$ python3 -q
>>> import numpy as np
>>> np.set_printoptions(suppress=True, linewidth=120)
>>> arr = np.load("dump.npy")
>>> arr
array([[ -8.,  16.,  -6., -18.],
       [ -8.,  12.,  -8., -16.],
       [  8.,  -8.,   6.,  10.],
       [ -8.,   8.,  -8., -12.]])
>>> np.argsort(-np.linalg.norm(arr, axis=0).round(6), kind="stable")[:3]
array([3, 1, 0])
>>> np.linalg.matrix_rank(arr, rtol=0.1)
np.int64(2)
>>> [round(float(x), 2) for x in np.linalg.svd(arr, compute_uv=False)[:3]]
[42.18, 5.11, 1.69]
>>> np.kron(np.eye(2, dtype=int), arr)
array([[ -8.,  16.,  -6., -18.,  -0.,   0.,  -0.,  -0.],
       [ -8.,  12.,  -8., -16.,  -0.,   0.,  -0.,  -0.],
       [  8.,  -8.,   6.,  10.,   0.,  -0.,   0.,   0.],
       [ -8.,   8.,  -8., -12.,  -0.,   0.,  -0.,  -0.],
       [ -0.,   0.,  -0.,  -0.,  -8.,  16.,  -6., -18.],
       [ -0.,   0.,  -0.,  -0.,  -8.,  12.,  -8., -16.],
       [  0.,  -0.,   0.,   0.,   8.,  -8.,   6.,  10.],
       [ -0.,   0.,  -0.,  -0.,  -8.,   8.,  -8., -12.]])
>>> np.round(np.linalg.eigvals(arr), 2) + 0
array([-4.,  0., -2.,  4.])
>>> np.round(np.linalg.norm(arr, 1), 2), round(float(np.linalg.norm(arr, np.inf)), 2)
(np.float64(56.0), 48.0)
>>> arr[3] @ arr[2]
np.float64(-296.0)
>>> round(np.linalg.norm(arr[3], 1), 2), np.round(np.linalg.norm(arr[3], np.inf), 2)
(np.float64(36.0), np.float64(12.0))
>>> X = np.load("x.npy")
>>> X
array([[ 1,  1,  1,  1,  1,  1,  1,  1],
       [ 1,  1, -1, -1,  1,  1, -1, -1],
       [ 1, -1, -1,  1, -1,  1,  1, -1]])
>>> out = X[0, 0] * X[1:] - np.outer(X[1:, 0], X[0])
>>> out
array([[ 0,  0, -2, -2,  0,  0, -2, -2],
       [ 0, -2, -2,  0, -2,  0,  0, -2]])
>>> np.linalg.matrix_rank(out), np.linalg.matrix_rank(X)
(np.int64(2), np.int64(3))
>>> r = np.linalg.matrix_rank(arr)
>>> r
np.int64(3)
>>> N = np.linalg.svd(arr)[2][r:].T
>>> np.linalg.matrix_rank(arr.T @ arr), np.linalg.matrix_rank(arr @ arr.T)
(np.int64(3), np.int64(3))
>>> [int(np.linalg.matrix_rank(np.delete(arr, i, axis=0))) for i in range(4)]
[3, 3, 3, 3]
>>> np.round(N[:, 0] / N[np.abs(N[:, 0]).round(6).argmax(), 0], 2)
array([ 0.5,  1. , -1. ,  1. ])
>>> [int(np.linalg.matrix_rank(arr[:, :j + 1])) for j in range(4)]
[1, 2, 3, 3]
>>> np.round(arr @ N, 2) + 0
array([[0.],
       [0.],
       [0.],
       [0.]])
>>> np.round(N @ N.T, 2)
array([[ 0.08,  0.15, -0.15,  0.15],
       [ 0.15,  0.31, -0.31,  0.31],
       [-0.15, -0.31,  0.31, -0.31],
       [ 0.15,  0.31, -0.31,  0.31]])
>>> Uu, sig, Vt = np.linalg.svd(X, full_matrices=False)
>>> Uu.shape, sig.shape, Vt.shape
((3, 3), (3,), (3, 8))
>>> np.round(Uu.T @ Uu, 2) + 0
array([[1., 0., 0.],
       [0., 1., 0.],
       [0., 0., 1.]])
>>> np.round(Uu.T @ X @ Vt.T, 2) + 0
array([[2.83, 0.  , 0.  ],
       [0.  , 2.83, 0.  ],
       [0.  , 0.  , 2.83]])
>>> np.diff(X, axis=0)
array([[ 0,  0, -2, -2,  0,  0, -2, -2],
       [ 0, -2,  0,  2, -2,  0,  2,  0]])
>>> X[3]
Traceback (most recent call last):
  File "<python-input-31>", line 1, in <module>
    X[3]
    ~^^^
IndexError: index 3 is out of bounds for axis 0 with size 3
>>> np.count_nonzero(X)
np.int64(24)
>>> np.linalg.matrix_rank(X)
np.int64(3)
>>> np.abs(X).max()
np.int64(1)
>>> X.sum(axis=1)
array([8, 0, 0])
>>> np.zeros(3, 8)
Traceback (most recent call last):
  File "<python-input-36>", line 1, in <module>
    np.zeros(3, 8)
    ~~~~~~~~^^^^^^
TypeError: Cannot interpret '8' as a data type
>>> X.shape
(3, 8)
>>> K = np.load("data.npy")
>>> K
array([[2., 1., 0., 0.],
       [0., 2., 1., 0.],
       [0., 0., 2., 1.],
       [0., 0., 0., 2.]])
>>> rng = np.random.default_rng(48104)
>>> out = K + rng.integers(-2, 3, (4, 3)) @ rng.integers(-2, 3, (3, 4))
>>> out
array([[ 3., -2., -2., -4.],
       [ 2.,  1.,  3.,  1.],
       [-6.,  2.,  2.,  1.],
       [ 0., -1.,  6.,  5.]])
>>> np.round(np.linalg.svd(out - K, compute_uv=False), 2) + 0
array([8.04, 7.08, 3.35, 0.  ])
>>> gram = K.T @ K
>>> np.round(np.linalg.svd(K, compute_uv=False) ** 2, 2)
array([8.13, 5.92, 3.38, 1.58])
>>> gram
array([[4., 2., 0., 0.],
       [2., 5., 2., 0.],
       [0., 2., 5., 2.],
       [0., 0., 2., 5.]])
>>> np.allclose(gram, gram.T)
True
>>> np.round(np.linalg.eigvalsh(gram)[::-1], 2)
array([8.13, 5.92, 3.38, 1.58])
>>> np.diag(gram)
array([4., 5., 5., 5.])
>>> x = np.array([4, -3, -2, 3])
>>> K * x
array([[ 8., -3., -0.,  0.],
       [ 0., -6., -2.,  0.],
       [ 0., -0., -4.,  3.],
       [ 0., -0., -0.,  6.]])
>>> np.linalg.norm(K @ x) <= np.linalg.norm(K, 2) * np.linalg.norm(x) + 1e-9
np.True_
>>> K @ np.ones(4)
array([3., 3., 3., 2.])
>>> K @ x
array([ 5., -8., -1.,  6.])
>>> K @ np.eye(4)[3]
array([0., 0., 1., 2.])
>>> K @ (2 * x)
array([ 10., -16.,  -2.,  12.])
>>> (K @ x).argmax()
np.int64(3)
>>> def softmax(z):
...     e = np.exp(z - z.max(axis=-1, keepdims=True))
...     return e / e.sum(axis=-1, keepdims=True)
... 
>>> np.round(softmax(K[1]), 2)
array([0.08, 0.61, 0.22, 0.08])
>>> att = K @ K.T / np.sqrt(4)
>>> softmax(att).round(6).argmax(axis=1)
array([0, 1, 2, 3])
>>> np.round(softmax(att + np.triu(np.full(att.shape, -np.inf), 1)), 2)
array([[1.  , 0.  , 0.  , 0.  ],
       [0.18, 0.82, 0.  , 0.  ],
       [0.06, 0.17, 0.77, 0.  ],
       [0.08, 0.08, 0.22, 0.61]])
>>> out = K / np.sqrt((K ** 2).mean(axis=1, keepdims=True))
>>> np.round(np.linalg.norm(out, axis=1), 2)
array([2., 2., 2., 2.])
>>> np.linalg.matrix_rank(K - K.mean(axis=1, keepdims=True))
np.int64(3)
>>> F = np.load("sample10.npy")
>>> F.round(2)
array([[ 0.  , -0.51,  0.86],
       [ 0.91,  0.36,  0.22],
       [-0.42,  0.78,  0.46]])
>>> out = np.linalg.inv(F)
>>> np.round(np.linalg.det(F) * out, 2) + 0
array([[ 0.  ,  0.91, -0.42],
       [-0.51,  0.36,  0.78],
       [ 0.86,  0.22,  0.46]])
>>> np.round(np.linalg.det(F) * np.linalg.det(out), 2)
np.float64(1.0)
>>> (np.abs(out) > 1e-9).astype(int)
array([[0, 1, 1],
       [1, 1, 1],
       [1, 1, 1]])
>>> idx = rng.permutation(3)
>>> idx
array([2, 1, 0])
>>> out = F[idx][:, idx]
>>> np.round(np.linalg.det(out), 2), round(np.linalg.det(F[idx]), 2)
(np.float64(1.0), np.float64(-1.0))
>>> np.round(np.sort(np.abs(np.linalg.eigvals(out))), 2)
array([1., 1., 1.])
>>> np.allclose(out, F)
False
>>> M = np.array([[4, -8, -2, -4, 6, -2, -2],
...     [-4, 8, -8, 4, -16, 12, -8],
...     [5, -10, 4, -5, 14, -9, 4],
...     [3, -6, -6, -3, 0, 3, -6],
...     [3, -6, -4, -3, 2, 1, -4]])
>>> out = M / np.linalg.norm(M, axis=1, keepdims=True)
>>> gram = out @ out.T
>>> np.argwhere(np.triu(np.abs(gram) > 0.95, 1))
array([[1, 2]])
>>> gram[1].round(2)
array([-0.61,  1.  , -0.96,  0.21, -0.12])
>>> round(np.degrees(np.arccos(np.clip(gram[1, 0], -1, 1))), 2)
np.float64(127.87)
>>> np.allclose(M[:-1].T @ np.linalg.lstsq(M[:-1].T, M[-1])[0], M[-1])
True
>>> round(float(np.trace(np.linalg.pinv(M) @ M)), 2)
2.0
>>> try:
...     np.linalg.inv(M)
... except np.linalg.LinAlgError as e:
...     print(repr(e))
... 
LinAlgError('Last 2 dimensions of the array must be square')
>>> u, r1 = M[4], M[0]
>>> u @ r1
np.int64(98)
>>> u @ u
np.int64(91)
>>> p = (u @ r1) / (u @ u) * u
>>> np.linalg.matrix_rank(np.outer(u, r1))
np.int64(1)
>>> p.round(2)
array([ 3.23, -6.46, -4.31, -3.23,  2.15,  1.08, -4.31])
>>> data = np.array([[6, 3, -1, -3, -3, 2, 2, 1],
...     [3, 6, 1, 1, 2, 2, 6, 1],
...     [-1, 1, -2, 4, -2, -2, -2, -3],
...     [-3, 1, 4, -6, -5, 1, 3, -1],
...     [-3, 2, -2, -5, 6, -3, -2, -1],
...     [2, 2, -2, 1, -3, 0, -4, 1],
...     [2, 6, -2, 3, -2, -4, -2, -5],
...     [1, 1, -3, -1, -1, 1, -5, -6]])
>>> # symmetric, so the eigenvalues are real
>>> round(np.abs(np.linalg.eigvals(data)).max(), 2)
np.float64(14.08)
>>> np.trace(data)
np.int64(2)
>>> np.linalg.matrix_power(data, 3)
array([[ 660,  546,   64, -203, -431,  317,  431,  108],
       [ 546,  674,  212,  -17,   44,  256,  883,  300],
       [  64,  212, -388,  538, -202, -325, -607, -548],
       [-203,  -17,  538, -782, -428,  282,  577,  156],
       [-431,   44, -202, -428,  664, -330, -330, -228],
       [ 317,  256, -325,  282, -330, -100, -442, -297],
       [ 431,  883, -607,  577, -330, -442, -642, -882],
       [ 108,  300, -548,  156, -228, -297, -882, -792]])
>>> (data + data.T) / 2
array([[ 6.,  3., -1., -3., -3.,  2.,  2.,  1.],
       [ 3.,  6.,  1.,  1.,  2.,  2.,  6.,  1.],
       [-1.,  1., -2.,  4., -2., -2., -2., -3.],
       [-3.,  1.,  4., -6., -5.,  1.,  3., -1.],
       [-3.,  2., -2., -5.,  6., -3., -2., -1.],
       [ 2.,  2., -2.,  1., -3.,  0., -4.,  1.],
       [ 2.,  6., -2.,  3., -2., -4., -2., -5.],
       [ 1.,  1., -3., -1., -1.,  1., -5., -6.]])
>>> data @ data
array([[ 73,  43, -18,  21, -24,  19,  12,   4],
       [ 43,  92, -18,   4, -11, -12,  14, -31],
       [-18, -18,  43, -23, -10,  19,  51,  30],
       [ 21,   4, -23,  98,  -5, -16, -21, -11],
       [-24, -11, -10,  -5,  92, -14,   4,  17],
       [ 19, -12,  19, -16, -14,  39,  32,  26],
       [ 12,  14,  51, -21,   4,  32, 102,  49],
       [  4, -31,  30, -11,  17,  26,  49,  75]])
>>> out = data / np.sqrt((data ** 2).mean(axis=1, keepdims=True))
>>> out[3].round(2)
array([-0.86,  0.29,  1.14, -1.71, -1.43,  0.29,  0.86, -0.29])
>>> round(np.linalg.norm(data[1], 1), 2), round(float(np.linalg.norm(data[1], np.inf)), 2)
(np.float64(22.0), 6.0)
>>> np.linalg.norm(data, axis=1).argmax()
np.int64(6)
>>> np.round(np.linalg.norm(data, axis=0), 2)
array([ 8.54,  9.59,  6.56,  9.9 ,  9.59,  6.24, 10.1 ,  8.66])
>>> data[1] @ data[2]
np.int64(-18)
>>> np.round(np.linalg.norm(data, "nuc"), 2)
np.float64(61.06)
>>> np.round(np.linalg.norm(data, axis=1), 2)
array([ 8.54,  9.59,  6.56,  9.9 ,  9.59,  6.24, 10.1 ,  8.66])
